$ python3 -q
>>> import numpy as np
>>> import numpy.linalg as la
>>> np.set_printoptions(suppress=True, linewidth=200)
>>> X = np.load("test10.npy")
>>> print(X)
[[ -1  -1  -1  -1  -1  -1  -1  -1  -1  -1  -1  -1]
 [ -1  -2  -2  -2  -2  -2  -2  -2  -2  -2  -2  -2]
 [ -1  -2  -3  -3  -3  -3  -3  -3  -3  -3  -3  -3]
 [ -1  -2  -3  -4  -4  -4  -4  -4  -4  -4  -4  -4]
 [ -1  -2  -3  -4  -5  -5  -5  -5  -5  -5  -5  -5]
 [ -1  -2  -3  -4  -5  -6  -6  -6  -6  -6  -6  -6]
 [ -1  -2  -3  -4  -5  -6  -7  -7  -7  -7  -7  -7]
 [ -1  -2  -3  -4  -5  -6  -7  -8  -8  -8  -8  -8]
 [ -1  -2  -3  -4  -5  -6  -7  -8  -9  -9  -9  -9]
 [ -1  -2  -3  -4  -5  -6  -7  -8  -9 -10 -10 -10]
 [ -1  -2  -3  -4  -5  -6  -7  -8  -9 -10 -11 -11]
 [ -1  -2  -3  -4  -5  -6  -7  -8  -9 -10 -11 -12]]
>>> x = np.array([2, 1, 4, 3, 2, 5, 1, 3, 5, 5, 1, 5])
>>> print(X @ x)
[ -37  -72 -106 -136 -163 -188 -208 -227 -243 -254 -260 -265]
>>> print((X @ x).argmax())
0
>>> print(np.einsum("ij,j->i", X, x))
[ -37  -72 -106 -136 -163 -188 -208 -227 -243 -254 -260 -265]
>>> print(X @ np.ones(12))
[-12. -23. -33. -42. -50. -57. -63. -68. -72. -75. -77. -78.]
>>> print(X @ np.eye(12)[6])
[-1. -2. -3. -4. -5. -6. -7. -7. -7. -7. -7. -7.]
>>> print(np.sign((X @ x).round(6)))
[-1 -1 -1 -1 -1 -1 -1 -1 -1 -1 -1 -1]
>>> print(la.norm(X @ x) <= la.norm(X, 2) * la.norm(x) + 1e-9)
True
>>> q, evecs = la.qr(X[:, :9])[0], la.qr(X[:, 9:])[0]
>>> sig = la.svd(q.T @ evecs, compute_uv=False)
>>> print(sig.round(2) + 0)
[1.   0.51 0.  ]
>>> print((sig > 0.9).sum())
1
>>> W0 = np.load("x.npy")
>>> print(W0.round(2))
[[  0.26  -2.17  -2.17  -2.43   0.52  -5.22]
 [  1.55   6.85   6.85   5.3    3.1   -1.35]
 [  1.13   3.93   3.93   2.8    2.27  -2.6 ]
 [  0.52  -0.35  -0.35  -0.87   1.04  -4.44]
 [  0.57  -0.02  -0.02  -0.58   1.14  -4.29]
 [  2.49  13.41  13.41  10.92   4.97   1.46]
 [ -0.97 -10.82 -10.82  -9.85  -1.95  -8.92]
 [  2.41  12.85  12.85  10.44   4.81   1.22]
 [  0.98   2.85   2.85   1.87   1.96  -3.06]
 [  1.76   8.29   8.29   6.53   3.51  -0.73]
 [  1.1    3.67   3.67   2.57   2.19  -2.71]
 [  0.61   0.28   0.28  -0.33   1.22  -4.17]
 [  2.51  13.54  13.54  11.04   5.01   1.52]
 [  1.51   6.6    6.6    5.08   3.03  -1.46]
 [  0.62   0.33   0.33  -0.28   1.24  -4.14]
 [  2.83  15.84  15.84  13.01   5.67   2.5 ]
 [  1.76   8.3    8.3    6.54   3.51  -0.73]
 [  1.42   5.97   5.97   4.54   2.85  -1.73]
 [  2.44  13.1   13.1   10.65   4.88   1.33]
 [  2.57  14.02  14.02  11.45   5.15   1.72]
 [  1.18   4.29   4.29   3.1    2.37  -2.45]
 [ -0.11  -4.8   -4.8   -4.69  -0.23  -6.34]]
>>> # looks like rank 2
>>> W = np.array([[1, 9, 3], [5, 4, 0], [5, 3, 3], [5, 5, 4], [7, 5, 6], [9, 0, 7]])
>>> c = np.array([0, -3, 2])
>>> act = np.maximum(W0 @ W + c, 0)
>>> print(np.round((act > 0).mean(axis=0), 2))
[0.68 0.86 0.68]
>>> Z = np.array([[0, 2], [4, 1], [-5, 0]])
>>> print(W @ Z)
[[ 21  11]
 [ 16  14]
 [ -3  13]
 [  0  15]
 [-10  19]
 [-35  18]]
>>> print((act @ Z).round(6).argmax(axis=1))
[0 1 1 0 0 1 0 1 0 1 1 0 1 1 0 1 1 1 1 1 1 0]
>>> left, sig = la.svd(W0)
Traceback (most recent call last):
  File "<python-input-27>", line 1, in <module>
    left, sig = la.svd(W0)
    ^^^^^^^^^
ValueError: too many values to unpack (expected 2)
>>> left, sig, VT = la.svd(W0, full_matrices=False)
>>> print(np.abs(left[:, 0]).round(6).argmax())
15
>>> print(np.round(left.T @ W0 @ VT.T, 2) + 0)
[[67.78  0.    0.    0.    0.    0.  ]
 [ 0.   16.63  0.    0.    0.    0.  ]
 [ 0.    0.    0.    0.    0.    0.  ]
 [ 0.    0.    0.    0.    0.    0.  ]
 [ 0.    0.    0.    0.    0.    0.  ]
 [ 0.    0.    0.    0.    0.    0.  ]]
>>> print(np.round(np.cumsum(sig ** 2) / np.sum(sig ** 2), 2))
[0.94 1.   1.   1.   1.   1.  ]
>>> print(left.shape, sig.shape, VT.shape)
(22, 6) (6,) (6, 6)
>>> m1 = np.array([[5, 5, 6, 2, 8, 2, 0, 6, 3, 1, 4],
...     [7, 7, 6, 7, 4, 7, 0, 4, 9, 0, 5],
...     [1, 4, 6, 1, 4, 3, 5, 7, 8, 9, 3],
...     [9, 0, 2, 3, 8, 9, 1, 1, 5, 9, 4],
...     [2, 4, 5, 8, 8, 0, 0, 9, 9, 7, 1],
...     [0, 9, 5, 9, 2, 5, 8, 3, 9, 0, 5],
...     [2, 5, 1, 3, 0, 8, 1, 8, 5, 5, 3],
...     [1, 2, 1, 2, 8, 9, 6, 3, 1, 2, 9],
...     [4, 8, 6, 3, 9, 9, 0, 9, 2, 2, 7],
...     [1, 1, 3, 9, 3, 1, 1, 4, 5, 1, 3],
...     [2, 1, 0, 4, 0, 2, 3, 5, 2, 7, 2]])
>>> print(m1)
[[5 5 6 2 8 2 0 6 3 1 4]
 [7 7 6 7 4 7 0 4 9 0 5]
 [1 4 6 1 4 3 5 7 8 9 3]
 [9 0 2 3 8 9 1 1 5 9 4]
 [2 4 5 8 8 0 0 9 9 7 1]
 [0 9 5 9 2 5 8 3 9 0 5]
 [2 5 1 3 0 8 1 8 5 5 3]
 [1 2 1 2 8 9 6 3 1 2 9]
 [4 8 6 3 9 9 0 9 2 2 7]
 [1 1 3 9 3 1 1 4 5 1 3]
 [2 1 0 4 0 2 3 5 2 7 2]]
>>> x = np.array([-1, -3, 5, 5, -2, -2, 5, -1, 5, 2, 1])
>>> target = m1 @ x
>>> print(target)
[ 15  61  87  33  86 116  22  19  -7  79  47]
>>> print(np.round(la.solve(m1, target + m1[:, 9]), 2))
[-1. -3.  5.  5. -2. -2.  5. -1.  5.  3.  1.]
>>> print(np.round(la.solve(m1, target), 2))
[-1. -3.  5.  5. -2. -2.  5. -1.  5.  2.  1.]
>>> print(np.round(la.solve(m1, m1[:, 4]), 2) + 0)
[0. 0. 0. 0. 1. 0. 0. 0. 0. 0. 0.]
>>> q, evecs = la.qr(m1[:, :1])[0], la.qr(m1[:, 1:])[0]
>>> sig = la.svd(q.T @ evecs, compute_uv=False)
>>> print(np.round(la.norm(q @ q.T - evecs @ evecs.T, 2), 2))
1.0
>>> print(np.round(np.degrees(np.arccos(sig.clip(0, 1))), 2))
[9.73]
>>> print(sig.round(2))
[0.99]
>>> x = np.array([0, 2, 0, 0, 2, 2, 0, 1, 2, 0, 0])
>>> target = m1 @ x
>>> c, lr = np.zeros(11), 1 / la.norm(m1, 2) ** 2
>>> for i in range(8):
...     c -= lr * m1.T @ (m1 @ c - target)
...     if i % 2 == 0: print(i, round(la.norm(m1 @ c - target), 2))
... 
0 14.95
2 13.54
4 12.4
6 11.49
>>> print(np.round(la.cond(m1), 2))
101.15
>>> rng = np.random.default_rng(36674)
>>> idx = rng.permutation(11)
>>> B = m1[:, idx] * rng.choice([-1, 1], 11)
>>> print(B)
[[ 5  1  6  2 -8  5 -2 -4  6  0 -3]
 [ 7  0  6  7 -4  7 -7 -5  4  0 -9]
 [ 1  9  6  1 -4  4 -3 -3  7  5 -8]
 [ 9  9  2  3 -8  0 -9 -4  1  1 -5]
 [ 2  7  5  8 -8  4  0 -1  9  0 -9]
 [ 0  0  5  9 -2  9 -5 -5  3  8 -9]
 [ 2  5  1  3  0  5 -8 -3  8  1 -5]
 [ 1  2  1  2 -8  2 -9 -9  3  6 -1]
 [ 4  2  6  3 -9  8 -9 -7  9  0 -2]
 [ 1  1  3  9 -3  1 -1 -3  4  1 -5]
 [ 2  7  0  4  0  1 -2 -2  5  3 -2]]
>>> left, _, VT = la.svd(m1.T @ B)
>>> print(np.round(la.lstsq(m1, B)[0], 2) + 0)
[[ 1.  0.  0.  0.  0.  0.  0.  0.  0.  0.  0.]
 [ 0.  0.  0.  0.  0.  1.  0.  0.  0.  0.  0.]
 [ 0.  0.  1.  0.  0.  0.  0.  0.  0.  0.  0.]
 [ 0.  0.  0.  1.  0.  0.  0.  0.  0.  0.  0.]
 [ 0.  0.  0.  0. -1.  0.  0.  0.  0.  0.  0.]
 [ 0.  0.  0.  0.  0.  0. -1.  0.  0.  0.  0.]
 [ 0.  0.  0.  0.  0.  0.  0.  0.  0.  1.  0.]
 [ 0.  0.  0.  0.  0.  0.  0.  0.  1.  0.  0.]
 [ 0.  0.  0.  0.  0.  0.  0.  0.  0.  0. -1.]
 [ 0.  1.  0.  0.  0.  0.  0.  0.  0.  0.  0.]
 [ 0.  0.  0.  0.  0.  0.  0. -1.  0.  0.  0.]]
>>> print(idx)
[ 0  9  2  3  4  1  5 10  7  6  8]
>>> q, _ = la.qr(np.array([[1.6, -1.0, 0.2, -0.6, 3.3, -0.7, -0.7],
...     [0.3, 1.4, -0.5, 0.8, -1.0, -0.8, 1.5],
...     [0.2, -1.5, -0.9, -0.4, -0.5, 0.1, 0.6],
...     [2.1, 0.0, 1.2, -0.3, -1.4, -1.3, 0.2],
...     [-0.2, 0.0, -1.7, -0.5, -1.1, -0.9, -0.5],
...     [0.7, 0.6, -0.7, 0.6, 0.5, -1.0, -0.1],
...     [-1.2, 0.2, 0.8, -0.5, 0.9, -1.0, -0.8]]))
>>> evals = np.array([1, -1, -2, -3, -3, 1, 2])
>>> K = q @ np.diag(evals) @ q.T
>>> print(K.round(2))
[[-1.31  0.62  0.72  1.23 -0.22 -0.61 -0.97]
 [ 0.62  0.51  0.66  0.16 -0.35 -1.13  0.49]
 [ 0.72  0.66 -0.65  0.14 -0.2   0.05  1.15]
 [ 1.23  0.16  0.14 -0.76 -0.45  1.21 -0.59]
 [-0.22 -0.35 -0.2  -0.45 -2.41  0.2  -0.53]
 [-0.61 -1.13  0.05  1.21  0.2   0.24  0.54]
 [-0.97  0.49  1.15 -0.59 -0.53  0.54 -0.62]]
>>> print(np.round(la.norm(X, 2), 2))
63.41
>>> print(np.round(la.norm(X, axis=0), 2))
[ 3.46  6.71  9.75 12.57 15.17 17.52 19.62 21.45 22.98 24.19 25.04 25.5 ]
>>> print(X[9] @ X[10])
605
>>> print(round(float(la.norm(X, 1)), 2), np.round(la.norm(X, np.inf), 2))
78.0 78.0
>>> mat = np.load("case14.npy")
>>> print(mat)
[[0 1 0 0]
 [1 0 0 0]
 [0 0 1 0]
 [0 0 0 1]]
>>> print(np.all(la.eigvalsh(mat) > 0))
False
>>> W = np.array([[2, 7, 2, 7, 8, 4],
...     [2, 3, 1, 5, 9, 6],
...     [8, 9, 8, 7, 0, 6],
...     [3, 6, 3, 1, 3, 4]])
>>> c = np.array([3, 5, 7, -5, -6, 0])
>>> act = np.maximum(mat @ W + c, 0)
>>> print((act > 0).mean(axis=0))
[1.  1.  1.  0.5 0.5 1. ]
>>> print(la.matrix_rank(act))
4
>>> Z = np.array([[3, 3], [4, 5], [4, 3], [0, 4], [2, 2], [1, 1]])
>>> print(W @ Z)
[[ 62  95]
 [ 46  68]
 [ 98 127]
 [ 55  62]]
>>> print((act @ Z).round(6).argmax(axis=1))
[0 1 1 1]
>>> arr = np.loadtxt("dump.csv", delimiter=",")
>>> print(arr.round(2))
[[ 0.4   0.5  -0.02 -0.75 -1.02 -0.39  1.3 ]
 [ 0.5  -0.21  0.2   0.16  0.31 -0.03 -0.19]
 [-0.02  0.2  -1.02 -1.36 -0.3  -0.05 -1.19]
 [-0.75  0.16 -1.36  0.34  0.52  0.61  0.84]
 [-1.02  0.31 -0.3   0.52 -2.02  0.03 -1.03]
 [-0.39 -0.03 -0.05  0.61  0.03 -0.93 -0.05]
 [ 1.3  -0.19 -1.19  0.84 -1.03 -0.05 -0.57]]
>>> # symmetric
>>> B = arr / la.norm(arr, axis=1, keepdims=True)
>>> gram = B @ B.T
>>> print(gram[3].round(2))
[-0.03 -0.47 -0.05  1.   -0.1  -0.01 -0.03]
>>> print(np.round(np.degrees(np.arccos(np.clip(gram[3, 6], -1, 1))), 2))
91.75
>>> print(np.round(la.norm(B, axis=1), 2))
[1. 1. 1. 1. 1. 1. 1.]
>>> print((gram - 2 * np.eye(7)).round(6).argmax(axis=1))
[6 6 4 5 6 4 4]
>>> left, sig, VT = la.svd(arr)
>>> print(np.argmax(sig[:-1] / (sig[1:] + 1e-6)) + 1)
6
>>> B = left[:, :6] @ np.diag(sig[:6]) @ VT[:6]
>>> print(la.matrix_rank(arr, rtol=0.05))
6
>>> print(np.round(la.norm(arr - B) / la.norm(arr), 2))
0.0
>>> print(round(np.abs(arr - B).max(), 2))
0.0
>>> print(la.matrix_rank(B))
6
>>> print(np.round(la.norm(arr - B, 2), 2), round(sig[6], 2))
0.0 0.0
>>> x = np.array([9, 2, 6, 4, 3, 4, 5])
>>> a = np.maximum(arr @ x, 0)
>>> print(np.round(arr * (a > 1e-9)[:, None], 2))
[[ 0.4   0.5  -0.02 -0.75 -1.02 -0.39  1.3 ]
 [ 0.5  -0.21  0.2   0.16  0.31 -0.03 -0.19]
 [-0.    0.   -0.   -0.   -0.   -0.   -0.  ]
 [-0.    0.   -0.    0.    0.    0.    0.  ]
 [-0.    0.   -0.    0.   -0.    0.   -0.  ]
 [-0.   -0.   -0.    0.    0.   -0.   -0.  ]
 [ 1.3  -0.19 -1.19  0.84 -1.03 -0.05 -0.57]]
>>> print(np.flatnonzero(a > 1e-9))
[0 1 6]
>>> print(np.round(np.maximum(arr @ (3 * x), 0), 2))
[10.05 17.33  0.    0.    0.    0.    4.26]
>>> print(a.round(2))
[3.35 5.78 0.   0.   0.   0.   1.42]
>>> A = np.abs(np.array([[1, 2, -1, 1, -2, 2, -1, 1],
...     [-2, 0, 2, 0, 2, -2, -1, 2],
...     [-1, -1, -1, -1, -2, 2, 2, -2],
...     [-1, 0, -2, 1, -2, 1, 2, -2],
...     [0, 2, 2, -1, -1, 1, -2, -2],
...     [2, 1, 2, 0, -2, 2, 2, 0],
...     [2, 2, 2, 0, -1, 0, -1, 2],
...     [-2, -1, 2, 1, -2, 1, 2, -1]])) + np.eye(8)
>>> A = A / A.sum(axis=1, keepdims=True)
>>> print(A.round(2))
[[0.17 0.17 0.08 0.08 0.17 0.17 0.08 0.08]
 [0.17 0.08 0.17 0.   0.17 0.17 0.08 0.17]
 [0.08 0.08 0.15 0.08 0.15 0.15 0.15 0.15]
 [0.08 0.   0.17 0.17 0.17 0.08 0.17 0.17]
 [0.   0.17 0.17 0.08 0.17 0.08 0.17 0.17]
 [0.17 0.08 0.17 0.   0.17 0.25 0.17 0.  ]
 [0.18 0.18 0.18 0.   0.09 0.   0.18 0.18]
 [0.15 0.08 0.15 0.08 0.15 0.08 0.15 0.15]]
>>> idx = rng.permutation(8)
>>> B = A[:, idx] * rng.choice([-1, 1], 8)
>>> print(B.round(2))
[[-0.17 -0.08  0.08  0.17 -0.08  0.17 -0.08  0.17]
 [-0.08 -0.17  0.    0.17 -0.17  0.17 -0.08  0.17]
 [-0.08 -0.15  0.08  0.15 -0.15  0.15 -0.15  0.08]
 [-0.   -0.17  0.17  0.08 -0.17  0.17 -0.17  0.08]
 [-0.17 -0.17  0.08  0.08 -0.17  0.17 -0.17  0.  ]
 [-0.08 -0.17  0.    0.25 -0.    0.17 -0.17  0.17]
 [-0.18 -0.18  0.    0.   -0.18  0.09 -0.18  0.18]
 [-0.08 -0.15  0.08  0.08 -0.15  0.15 -0.15  0.15]]
>>> left, _, VT = la.svd(A.T @ B)
>>> print(idx)
[1 2 3 5 7 4 6 0]
>>> print(np.round(la.lstsq(A, B)[0], 2) + 0)
[[ 0.  0.  0.  0.  0.  0.  0.  1.]
 [-1.  0.  0.  0.  0.  0.  0.  0.]
 [ 0. -1.  0.  0.  0.  0.  0.  0.]
 [ 0.  0.  1.  0.  0.  0.  0.  0.]
 [ 0.  0.  0.  0.  0.  1.  0.  0.]
 [ 0.  0.  0.  1.  0.  0.  0.  0.]
 [ 0.  0.  0.  0.  0.  0. -1.  0.]
 [ 0.  0.  0.  0. -1.  0.  0.  0.]]
